% ipython --no-banner

In [1]: import numpy as np

In [2]: import numpy.linalg as la

In [3]: np.set_printoptions(precision=2, suppress=True, linewidth=120)

In [4]: J = np.load("x.npy")

In [5]: J
Out[5]: 
array([[ -0.1 ,  36.37,  -3.21,  -8.89,   0.7 ,  14.98,   0.87,   8.39,  -0.26,  12.83,  -0.12,   1.28],
       [ -0.4 ,   0.37,  -1.1 ,  -0.76,   1.06,   1.12,   0.15,   0.69,  -0.58,  -4.65,   0.79,   8.28],
       [ -0.38, -11.47,  -1.43,   3.79,  -1.55,  -1.92,   0.23,   3.  ,   1.14,  -3.54,   0.22,   1.74],
       [ -0.13,  29.21,   1.65,  -6.39,   1.72,   1.13,   0.11,   0.3 ,  -4.34,  20.84,  -0.19,  -0.51],
       [  0.49,   4.43,   3.23,  16.95,  -3.16,  -2.26,   0.26,   2.05,   0.65, -19.72,   0.88,  -0.46],
       [  0.18,   1.48,  -1.5 ,  -4.6 ,   0.43,   7.23,  -0.74,   0.73,  -0.04,   5.35,   0.19,   6.46],
       [  0.26, -18.41,  -3.92,  -5.26,  -0.73, -11.33,   0.62,   2.37,  -1.5 , -47.72,   0.89,   0.25],
       [ -0.52,  35.17,  -2.53, -18.52,   1.83,  23.15,   0.58,  -1.78,   2.94,  11.75,  -0.02,  -2.33],
       [ -0.1 , -20.13,  -0.55,  -1.5 ,  -0.57, -12.07,   0.09,  -4.7 ,   0.02,  -6.12,  -0.55,   1.91],
       [  0.12,  12.91,   1.56,   4.37,  -0.93,   6.5 ,  -0.67,   3.29,  -0.21, -16.55,   1.47,   4.16],
       [  0.57, -10.71,  -2.66,   0.36,   0.44,  -5.24,   0.28,   5.71,   0.61,  -1.77,  -0.44,   4.7 ],
       [  0.12, -19.91,   1.9 , -11.  ,   0.31,   1.7 ,  -0.54,   1.01,   2.07,  23.25,   0.78,   4.52],
       [  0.36,   9.32,  -4.01,   2.79,   0.12, -10.11,   1.31,  -1.25,  -2.47,  -4.89,   0.01,   2.08],
       [ -0.38, -26.34,  -0.09,  -6.32,   1.81,  -6.83,   0.07,   2.97,  -3.14,  53.99,   0.52,   5.41],
       [  0.39,  14.46,  -4.35,   2.6 ,   0.14,  -4.14,  -0.02,  -2.02,   5.88,  16.43,   0.96,  -7.87],
       [ -0.01,  -9.99,  -0.05,   3.95,   1.71, -20.03,  -0.94,  -4.63,  -3.69,  12.79,  -1.28,  -1.07],
       [ -0.24,  11.95,  -2.87,   9.8 ,  -0.53,  -4.67,   0.27,   1.21,  -0.67,  26.31,   0.4 ,  -0.67],
       [  0.06,  -2.14,  -0.63,  -2.85,  -2.22,  -9.52,   0.37,  -7.32,  -0.03, -10.94,  -0.21,   1.37],
       [ -0.01, -12.13,  -0.78,   5.13,   1.34,   9.56,  -0.6 ,   3.58,  -1.5 , -18.99,  -1.27,  -0.78],
       [ -0.44,  14.81,   3.74,  -1.89,  -0.32,   5.34,   0.51,  -0.63,   0.52,  -7.57,   0.59,  -4.48],
       [ -0.56,   0.68,  -2.99,  -0.34,   0.56,  -7.05,  -0.48,  -3.26,   0.16, -29.32,  -0.92,  -3.35],
       [  0.03,   3.32,   5.47,  -6.14,  -0.02,   2.76,  -0.85,   8.29,  -2.32,  -1.39,   0.87,   7.07],
       [  0.46,  -5.4 ,   2.4 ,   2.2 ,  -0.81,   3.1 ,  -0.53,  -2.24,   0.3 ,   0.19,  -0.27,   8.44],
       [ -0.01,  -8.62,  -2.91,   0.31,   1.2 ,  25.69,   0.37,   3.22,   1.58,  -0.19,  -0.39,  -7.98],
       [  0.22,  -9.3 ,   0.8 ,   1.16,  -0.74,   1.03,  -0.18,  -2.68,   1.5 , -17.45,   1.87,  -0.63]])

In [6]: out = np.c_[J[:, :9] @ np.array([[-5, -2, -3, -1, 3, -5, 1, -2, -2],
   ...:     [-2, 1, -4, 5, -3, 0, -3, -2, -1],
   ...:     [3, -3, -1, -2, -1, -5, -5, 5, -2],
   ...:     [-5, 0, 1, -2, -3, -1, -1, 0, 4],
   ...:     [-4, 2, 4, 0, -1, 2, 2, -2, -1],
   ...:     [0, -1, 4, 0, -1, -2, 4, 0, 3],
   ...:     [1, -4, 3, 2, 5, -5, -3, 1, -3],
   ...:     [-2, 2, 0, 5, 0, 5, 4, 4, 2],
   ...:     [-3, -4, -2, 4, -5, 4, -2, 3, 3]]), np.array([-2, -1, 2, -3, 0, -3, -1, 1, -3, 3, -2, 2, 3, 1, 3, 1, -2, 0, -3, 2, 3, -3, 3, -3, -3])]

In [7]: out
Out[7]: 
array([[ -55.35,   46.96,  -85.01,  248.8 ,  -89.56,   33.44,    8.52,  -56.34,   -7.68,   -2.  ],
       [  -1.97,    8.57,   10.39,    7.4 ,    2.54,    8.52,   14.82,   -6.39,    1.08,   -1.  ],
       [  -1.39,   -7.08,   36.77,  -41.67,   22.25,   24.41,   35.64,   35.3 ,   34.77,    2.  ],
       [ -15.22,   44.35, -104.08,  140.02,  -51.1 ,  -16.44,  -72.11,  -65.06,  -68.89,   -3.  ],
       [ -79.52,   -9.84,  -27.67,   -5.33,  -62.43,  -25.8 ,  -55.14,   23.04,   57.58,    0.  ],
       [  10.84,    3.83,   18.94,   21.43,    0.24,    4.79,   42.84,   -9.62,    7.58,   -3.  ],
       [  53.36,   10.96,   28.14,  -66.86,   98.37,   47.51,   44.19,   23.76,  -30.19,   -1.  ],
       [   5.27,    6.67,  -59.33,  222.49,  -85.76,   -8.91,    6.66,  -83.33,  -32.01,    1.  ],
       [  58.32,  -17.19,   29.54, -119.69,   78.13,    3.88,   -3.99,   20.2 ,  -29.82,   -3.  ],
       [ -46.49,    9.73,  -28.5 ,   66.84,  -60.91,   -8.67,  -11.05,   -4.54,   29.6 ,    3.  ],
       [  -5.94,   10.11,   24.57,  -17.97,   38.57,   51.04,   46.34,   31.05,   12.58,   -2.  ],
       [  89.91,  -31.03,   68.66,  -69.22,   76.13,   14.15,   70.29,   58.17,  -13.49,    2.  ],
       [ -35.68,   33.12,  -62.65,   35.17,   -2.35,   13.24,  -54.53,  -50.75,  -35.15,    3.  ],
       [  82.22,    3.36,   86.68, -116.07,  118.  ,   27.89,   79.66,   51.9 ,  -23.99,    1.  ],
       [ -71.1 ,    3.67,  -79.88,   88.79,  -71.16,   39.28,  -59.9 ,  -42.19,    4.96,    3.  ],
       [  12.68,   22.89,  -24.73,  -97.53,   50.21,    6.62,  -58.76,  -14.2 ,  -53.4 ,    1.  ],
       [ -78.33,   28.67,  -53.06,   50.04,  -53.2 ,   16.05,  -45.91,  -33.61,   19.59,   -2.  ],
       [  40.32,  -11.29,  -39.63,  -39.78,   29.52,  -18.27,  -60.37,  -23.55,  -50.3 ,    0.  ],
       [ -12.3 ,   -1.09,   99.26,  -58.64,   15.35,   -2.72,   95.19,   26.92,   66.03,   -3.  ],
       [  -5.26,   -6.89,  -42.98,   70.74,  -48.89,  -29.55,  -46.05,   -9.85,  -13.86,    2.  ],
       [  -2.51,   13.7 ,  -26.11,   -6.  ,    3.58,   20.05,  -26.31,  -29.35,  -21.25,    3.  ],
       [  29.93,   13.31,  -11.93,   48.38,    7.69,    9.5 ,   20.21,   46.04,  -18.41,   -3.  ],
       [  10.99,  -21.8 ,   26.99,  -47.72,    2.14,  -31.67,    5.27,   14.91,   16.6 ,    3.  ],
       [  -8.6 ,  -24.52,  143.24,  -14.73,   -5.13,  -14.12,  153.86,   18.3 ,  101.64,   -3.  ],
       [  17.74,  -25.29,   34.52,  -58.4 ,   15.59,  -16.3 ,   12.42,   17.24,   15.41,   -3.  ]])

In [8]: np.round(la.norm(out - J @ la.lstsq(J, out)[0], axis=0), 2) + 0
Out[8]: array([0. , 0. , 0. , 0. , 0. , 0. , 0. , 0. , 0. , 9.9])

In [9]: la.norm(la.qr(J)[0].T @ out, axis=0) ** 2 / ((out ** 2).sum(axis=0) + 1e-12)
Out[9]: array([1.  , 1.  , 1.  , 1.  , 1.  , 1.  , 1.  , 1.  , 1.  , 0.28])

In [10]: la.matrix_rank(out)
Out[10]: np.int64(10)

In [11]: x0 = np.array([4, 3, 5, 4, 2, 0, 2, 5, 3, 5, 5, 4])

In [12]: target = J @ x0

In [13]: np.round(la.solve(J.T @ J, J.T @ target), 2) + 0
Out[13]: array([4., 3., 5., 4., 2., 0., 2., 5., 3., 5., 5., 4.])

In [14]: np.round(la.lstsq(J, target)[0], 2) + 0
Out[14]: array([4., 3., 5., 4., 2., 0., 2., 5., 3., 5., 5., 4.])

In [15]: rng = np.random.default_rng(73831)

In [16]: target = target + 0.02 * rng.normal(size=25)

In [17]: target
Out[17]: 
array([ 170.07,    8.92,  -21.79,  163.16,    9.52,   35.7 , -320.88,   70.8 , -119.68,   18.34,   -2.14,   55.3 ,
         -6.34,  197.12,   96.84,    6.15,  194.12, -111.4 , -109.36,   -0.22, -196.8 ,   71.33,   26.81,  -50.02,
       -109.52])

In [18]: c, *_ = la.lstsq(J, target)

In [19]: np.round(J.T @ (target - J @ c), 2) + 0
Out[19]: array([0., 0., 0., 0., 0., 0., 0., 0., 0., 0., 0., 0.])

In [20]: round(float(la.norm(target - J @ c)), 2)
Out[20]: 0.07

In [21]: c.round()
Out[21]: array([4., 3., 5., 4., 2., 0., 2., 5., 3., 5., 5., 4.])

In [22]: cen = (J - J.mean(axis=0)) / J.std(axis=0)

In [23]: np.argwhere(np.abs(cen) > 2)
Out[23]: 
array([[ 0,  1],
       [ 0,  7],
       [ 4,  3],
       [ 4,  4],
       [ 6,  9],
       [ 7,  1],
       [ 7,  3],
       [ 7,  5],
       [12,  6],
       [13,  9],
       [14,  8],
       [14, 11],
       [17,  7],
       [21,  2],
       [21,  7],
       [23,  5],
       [23, 11],
       [24, 10]])

In [24]: cen.std(axis=0)
Out[24]: array([1., 1., 1., 1., 1., 1., 1., 1., 1., 1., 1., 1.])

In [25]: c = la.lstsq(np.delete(cen, 5, axis=1), cen[:, 5])[0]

In [26]: np.abs(c).argmax()
Out[26]: np.int64(7)

In [27]: round(1 - np.var(cen[:, 5] - np.delete(cen, 5, axis=1) @ c), 2)
Out[27]: np.float64(0.65)

In [28]: cen = J - J.mean(axis=0)

In [29]: evecs = la.svd(cen)[2][:8]

In [30]: out = cen - cen @ evecs.T @ evecs

In [31]: np.round(np.cov(cen @ evecs.T, rowvar=False), 2) + 0
Out[31]: 
array([[444.41,   0.  ,   0.  ,   0.  ,   0.  ,   0.  ,   0.  ,   0.  ],
       [  0.  , 298.63,   0.  ,   0.  ,   0.  ,   0.  ,   0.  ,   0.  ],
       [  0.  ,   0.  ,  89.61,   0.  ,   0.  ,   0.  ,   0.  ,   0.  ],
       [  0.  ,   0.  ,   0.  ,  39.37,   0.  ,   0.  ,   0.  ,   0.  ],
       [  0.  ,   0.  ,   0.  ,   0.  ,  21.92,   0.  ,   0.  ,   0.  ],
       [  0.  ,   0.  ,   0.  ,   0.  ,   0.  ,   9.31,   0.  ,   0.  ],
       [  0.  ,   0.  ,   0.  ,   0.  ,   0.  ,   0.  ,   5.36,   0.  ],
       [  0.  ,   0.  ,   0.  ,   0.  ,   0.  ,   0.  ,   0.  ,   3.46]])

In [32]: la.norm(out, axis=1).round(6).argmax()
Out[32]: np.int64(17)

In [33]: C2 = np.cov(J, rowvar=False)

In [34]: np.round(np.polyfit(J[:, 2], J[:, 0], 1), 2) + 0
Out[34]: array([0., 0.])

In [35]: C2.shape
Out[35]: (12, 12)

In [36]: np.round(np.corrcoef(J[:, 2], J[:, 0])[0, 1], 2)
Out[36]: np.float64(0.03)

In [37]: np.argsort(-J.std(axis=0).round(6), kind="stable")
Out[37]: array([ 9,  1,  5,  3, 11,  7,  2,  8,  4, 10,  6,  0])

In [38]: np.argwhere(np.triu(np.abs(np.corrcoef(J.T)) > 0.8, 1))
Out[38]: array([], shape=(0, 2), dtype=int64)

In [39]: J.std(axis=0)
Out[39]: array([ 0.32, 16.46,  2.59,  6.89,  1.24, 10.38,  0.56,  3.77,  2.13, 20.09,  0.77,  4.34])

In [40]: r0 = np.array([-1, 2, 2, -2, -1, 0, 3, 1])

In [41]: W0 = np.outer(rng.normal(size=28), r0) + 0.3 * rng.normal(size=(28, 8))

In [42]: W0.round(2) + 0
Out[42]: 
array([[ 0.24, -0.19,  0.11,  0.09,  0.02,  0.11,  0.64,  0.23],
       [ 1.7 , -2.34, -2.91,  2.19,  1.02, -0.02, -3.86, -1.28],
       [-1.02,  0.94,  0.94, -1.  , -0.28, -0.4 ,  1.66,  0.59],
       [ 0.47, -1.91, -1.24,  1.65,  0.55, -0.76, -2.48, -0.65],
       [ 0.17,  0.26, -0.22,  0.82,  0.32,  0.41, -0.85, -0.03],
       [ 1.16, -2.34, -2.3 ,  2.48,  1.54,  0.56, -3.53, -1.11],
       [-0.38,  0.33,  1.08, -1.27, -0.1 , -0.35,  2.11,  0.89],
       [-0.13, -0.3 , -0.22, -0.13,  0.63,  0.  ,  0.65,  0.05],
       [ 1.31, -2.26, -2.64,  2.67,  1.03, -0.8 , -3.09, -1.46],
       [-1.25,  2.05,  1.73, -2.33, -1.02,  0.05,  2.99,  1.44],
       [ 1.16, -2.12, -2.74,  2.05,  0.49,  0.  , -3.17, -1.06],
       [ 0.85, -0.95, -0.8 ,  1.57,  0.08,  0.63, -1.48, -1.23],
       [ 0.13, -1.24, -1.1 ,  1.05,  0.1 , -0.33, -1.08, -0.07],
       [ 0.7 , -1.94, -2.13,  1.74,  0.65,  0.17, -2.8 , -0.82],
       [-0.26,  0.53,  0.49, -0.49, -0.75, -0.3 ,  0.04,  0.55],
       [-0.85,  1.27,  1.21, -1.44, -0.61, -0.4 ,  2.29,  0.03],
       [-0.67,  0.82,  1.09, -0.76,  0.01, -0.13,  2.03,  0.33],
       [ 2.71, -5.24, -5.1 ,  4.75,  2.31,  0.16, -7.08, -2.5 ],
       [-0.89,  1.57,  1.54, -1.39, -0.27,  0.6 ,  1.69,  1.07],
       [-1.33,  3.1 ,  3.16, -2.81, -1.42,  0.07,  4.44,  1.33],
       [-0.72,  0.73,  1.01, -0.5 , -0.48, -0.26,  1.71,  0.76],
       [ 0.49, -0.9 , -1.25,  0.78,  0.03, -0.47, -1.92, -1.07],
       [ 1.12, -2.98, -2.58,  2.88,  1.83, -0.55, -3.98, -1.29],
       [-1.29,  3.61,  2.91, -3.75, -1.69,  0.02,  4.66,  1.99],
       [-0.01,  0.6 ,  0.15, -0.21, -0.67,  0.04,  0.73,  0.52],
       [ 1.56, -3.75, -3.54,  4.02,  2.24, -0.06, -5.37, -1.19],
       [-0.56,  2.32,  1.76, -1.87, -1.13, -0.02,  3.36,  1.35],
       [ 0.19, -0.03, -0.15,  0.3 , -0.47, -0.56, -0.29, -0.17]])

In [43]: C = W0[[22, 27]].astype(float)

In [44]: for _ in range(4):
    ...:     lab = la.norm(W0[:, None] - C, axis=-1).argmin(axis=1)
    ...:     C = np.array([W0[lab == j].mean(axis=0) for j in range(2)])
    ...: 

In [45]: lab
Out[45]: array([1, 0, 1, 0, 1, 0, 1, 1, 0, 1, 0, 0, 0, 0, 1, 1, 1, 0, 1, 1, 1, 0, 0, 1, 1, 0, 1, 1])

In [46]: np.abs(C[1] - C[0]).argmax()
Out[46]: np.int64(6)

In [47]: cen = (W0 - W0.mean(axis=0)) / W0.std(axis=0)

In [48]: np.argwhere(np.abs(cen) > 2)
Out[48]: 
array([[17,  0],
       [17,  1],
       [17,  2],
       [17,  3],
       [17,  4],
       [17,  6],
       [17,  7],
       [23,  3],
       [25,  4]])

In [49]: c = la.lstsq(np.delete(cen, 2, axis=1), cen[:, 2])[0]

In [50]: c
Out[50]: array([-0.25,  0.39,  0.13,  0.01,  0.01,  0.48,  0.01])

In [51]: np.abs(c).argmax()
Out[51]: np.int64(5)
